In [1]: import numpy as np

In [2]: import numpy.linalg as la

In [3]: np.set_printoptions(precision=1, suppress=True, linewidth=120, floatmode="fixed")

In [4]: A = np.load("x.npy")

In [5]: print(A)
[[5.0 1.0 0.0]
 [0.0 5.0 1.0]
 [0.0 0.0 5.0]]

In [6]: P = np.triu(np.array([[2, 1, 0], [1, 0, 0], [2, 2, 1]]), 1) + np.eye(3)

In [7]: A2 = P @ A @ la.inv(P)

In [8]: print(A2)
[[5.0 1.0 1.0]
 [0.0 5.0 1.0]
 [0.0 0.0 5.0]]

In [9]: print(np.poly(A2))
[   1.0  -15.0   75.0 -125.0]

In [10]: print(np.round(la.det(A2), 1))
125.0

In [11]: print(np.trace(A2), np.trace(A))
15.0 15.0

In [12]: print(la.matrix_rank(A2))
3

In [13]: print(np.einsum("ij,ji->", A2, A2))
75.0

In [14]: print(np.poly(A2))
[   1.0  -15.0   75.0 -125.0]

In [15]: print(np.round(la.det(A2[::-1]), 1))
-125.0

In [16]: r0 = np.array([3, 3, 2])

In [17]: print(np.array([np.convolve(row, r0, "same") for row in A]))
[[18.0 13.0  2.0]
 [15.0 18.0 13.0]
 [ 0.0 15.0 15.0]]

In [18]: M = np.loadtxt("data.csv", delimiter=",")

In [19]: print(M.round(1) + 0)
[[ 0.7 -0.1  0.4 -0.1]
 [-0.1  0.0 -0.1  0.0]
 [ 0.4 -0.1  0.2 -0.1]
 [-0.1  0.0 -0.1  0.0]]

In [20]: ang = np.radians(120)

In [21]: R = np.eye(4)

In [22]: R[3, 3] = R[1, 1] = np.cos(ang)

In [23]: R[3, 1], R[1, 3] = -np.sin(ang), np.sin(ang)

In [24]: print(R)
[[ 1.0  0.0  0.0  0.0]
 [ 0.0 -0.5  0.0  0.9]
 [ 0.0  0.0  1.0  0.0]
 [ 0.0 -0.9  0.0 -0.5]]

In [25]: A2 = M @ R.T

In [26]: print(np.round(la.det(R), 1), round(float(np.trace(R)), 1))
1.0 1.0

In [27]: print(np.allclose(M @ M.T, A2 @ A2.T))
True

In [28]: print(np.abs(A2 - M).max(axis=0))
[0.0 0.1 0.0 0.4]

In [29]: print(np.allclose(la.norm(M, axis=1), la.norm(A2, axis=1)))
True

In [30]: P = np.triu(np.array([[4, -8, -8, -5], [1, 2, 3, 1], [8, 9, 7, 8], [4, 9, -1, -2]]), 1) + np.eye(4)

In [31]: A2 = P @ M @ la.inv(P)

In [32]: print(np.round(la.det(A2), 1))
0.0

In [33]: print(la.matrix_rank(A2))
1

In [34]: print(np.round(np.poly(A2), 1) + 0)
[ 1.0 -1.0  0.0  0.0  0.0]

In [35]: print(A2)
[[ -0.4  -3.2   6.2 -48.1]
 [  0.9   6.7 -12.8  99.7]
 [ -0.8  -6.2  11.9 -92.8]
 [ -0.1  -1.2   2.2 -17.2]]
